$ python -q
>>> import numpy as np
>>> import numpy.linalg as la
>>> np.set_printoptions(suppress=True, linewidth=140)
>>> M = np.load("run3.npy")
>>> M
array([[  1,  -4,  16, -64],
       [  1,  -3,   9, -27],
       [  1,  -2,   4,  -8],
       [  1,  -1,   1,  -1],
       [  1,   0,   0,   0],
       [  1,   1,   1,   1],
       [  1,   2,   4,   8],
       [  1,   3,   9,  27],
       [  1,   4,  16,  64],
       [  1,   5,  25, 125],
       [  1,   6,  36, 216],
       [  1,   7,  49, 343]])
>>> vec = np.array([3, 1, -1, 1])
>>> rhs = M @ vec
>>> np.round(la.pinv(M) @ M, 3) + 0
array([[1., 0., 0., 0.],
       [0., 1., 0., 0.],
       [0., 0., 1., 0.],
       [0., 0., 0., 1.]])
>>> np.round(la.lstsq(M, rhs)[0], 3)
array([ 3.,  1., -1.,  1.])
>>> rng = np.random.default_rng(30)
>>> rhs = rhs + 0.02 * rng.normal(size=12)
>>> rhs.round(3)
array([-80.969, -35.985, -11.019,  -0.004,   2.994,   4.047,   8.981,  24.028,  55.002, 108.02 , 189.   , 304.008])
>>> b, *_ = la.lstsq(M, rhs)
>>> b.round(3)
array([ 3.   ,  1.003, -0.999,  1.   ])
>>> [round(float(la.norm(la.solve(M.T @ M + lam * np.eye(4), M.T @ rhs))), 2) for lam in (0, 1, 10, 100)]
[3.46, 2.97, 1.85, 1.29]
>>> M.sum(axis=0)
array([ 12,  18, 170, 684])
>>> np.round(la.svd(M, compute_uv=False), 3)
array([440.356,  31.153,   5.859,   2.026])
>>> np.count_nonzero(M)
np.int64(45)
>>> other = np.c_[M[:, :3] @ np.array([[0, 2, 2], [1, 0, 1], [-2, 2, 2]]), np.array([0, 2, 0, 2, 3, 1, 2, 2, 1, 0, 3, 2])]
>>> other
array([[-36,  34,  30,   0],
       [-21,  20,  17,   2],
       [-10,  10,   8,   0],
       [ -3,   4,   3,   2],
       [  0,   2,   2,   3],
       [ -1,   4,   5,   1],
       [ -6,  10,  12,   2],
       [-15,  20,  23,   2],
       [-28,  34,  38,   1],
       [-45,  52,  57,   0],
       [-66,  74,  80,   3],
       [-91, 100, 107,   2]])
>>> la.matrix_rank(np.c_[M, other])
np.int64(5)
>>> np.round(la.norm(other - M @ la.lstsq(M, other)[0], axis=0), 3) + 0
array([0.   , 0.   , 0.   , 3.113])
>>> np.round(la.lstsq(M, other[:, 0])[0], 3) + 0
array([ 0.,  1., -2.,  0.])
>>> la.matrix_rank(other)
np.int64(4)
>>> lab = other[:, 1] > np.median(other[:, 1])
>>> f = other[lab].mean(axis=0) - other[~lab].mean(axis=0)
>>> np.argsort(-np.abs(f).round(6), kind="stable")
array([2, 1, 0, 3])
>>> lab.astype(int)
array([1, 0, 0, 0, 0, 0, 0, 0, 1, 1, 1, 1])
>>> f.round(3)
array([-45.2  ,  48.8  ,  52.4  ,  -0.514])
>>> left, s, Vt = la.svd(M)
>>> s.round(3)
array([440.356,  31.153,   5.859,   2.026])
>>> np.argmax(s[:-1] / (s[1:] + 1e-6)) + 1
np.int64(1)
>>> other = left[:, :1] @ np.diag(s[:1]) @ Vt[:1]
>>> np.round(la.norm(M - other, 2), 3), np.round(s[1], 3)
(np.float64(31.153), np.float64(31.153))
>>> la.matrix_rank(other)
np.int64(1)
>>> np.round(la.norm(M - other) / la.norm(M), 3)
np.float64(0.072)
>>> E = np.array([[1, 3, 5, -1, -3, -4, -3, -2, -2, -1, 2, 2, -2],
...     [2, 4, -2, 3, 0, 5, 2, -3, -2, 2, 0, -5, 5],
...     [0, -3, 5, -5, -4, 0, -3, -4, 5, -4, 1, 1, -5],
...     [-1, 5, 1, 5, -1, 4, 4, 4, -5, -4, 0, 1, 1],
...     [1, -2, -1, -5, 0, 1, 2, 4, -2, -1, 0, 1, 5],
...     [-1, -1, 5, -3, 3, -3, 0, 0, -4, 2, -1, -3, -1],
...     [5, 5, -1, -5, -5, -1, -1, 3, -4, -4, 1, -4, 5],
...     [-4, -2, -2, 3, -3, -3, 5, -1, -2, 4, 2, 0, 4],
...     [1, 5, -2, -3, 0, -3, 5, 2, 3, -2, 0, 3, 0],
...     [0, -4, 5, 5, -5, -2, -1, 1, 5, 4, 4, -3, 0],
...     [-2, -1, 0, 3, 3, -4, 0, -2, 4, 5, 2, -2, -4],
...     [2, -5, 4, 0, -3, -1, 3, -5, -5, 4, 2, -4, 5],
...     [5, -4, -2, -2, -2, -2, 5, -1, 1, -1, 5, 4, 4]])
>>> E[10] = E[2]
>>> E
array([[ 1,  3,  5, -1, -3, -4, -3, -2, -2, -1,  2,  2, -2],
       [ 2,  4, -2,  3,  0,  5,  2, -3, -2,  2,  0, -5,  5],
       [ 0, -3,  5, -5, -4,  0, -3, -4,  5, -4,  1,  1, -5],
       [-1,  5,  1,  5, -1,  4,  4,  4, -5, -4,  0,  1,  1],
       [ 1, -2, -1, -5,  0,  1,  2,  4, -2, -1,  0,  1,  5],
       [-1, -1,  5, -3,  3, -3,  0,  0, -4,  2, -1, -3, -1],
       [ 5,  5, -1, -5, -5, -1, -1,  3, -4, -4,  1, -4,  5],
       [-4, -2, -2,  3, -3, -3,  5, -1, -2,  4,  2,  0,  4],
       [ 1,  5, -2, -3,  0, -3,  5,  2,  3, -2,  0,  3,  0],
       [ 0, -4,  5,  5, -5, -2, -1,  1,  5,  4,  4, -3,  0],
       [ 0, -3,  5, -5, -4,  0, -3, -4,  5, -4,  1,  1, -5],
       [ 2, -5,  4,  0, -3, -1,  3, -5, -5,  4,  2, -4,  5],
       [ 5, -4, -2, -2, -2, -2,  5, -1,  1, -1,  5,  4,  4]])
>>> vec = np.array([2, 1, 1, 2, 2, 2, 1, 2, 2, 2, 0, 0, 0])
>>> h = np.maximum(E @ vec, 0)
>>> h
array([ 0, 18,  0, 14,  0,  0,  0,  0,  4, 16,  0,  0,  0])
>>> np.flatnonzero(h > 1e-9)
array([1, 3, 8, 9])
>>> np.maximum(E @ vec, 0) - np.maximum(-E @ vec, 0)
array([-19,  18, -25,  14,  -5,  -8, -19, -11,   4,  16, -25, -14,  -5])
>>> np.maximum(E @ (3 * vec), 0)
array([ 0, 54,  0, 42,  0,  0,  0,  0, 12, 48,  0,  0,  0])
>>> E.T @ h
array([  26,   98,   50,  192,  -94,  102,   96,   26,  -14,   36,   64, -112,  104])
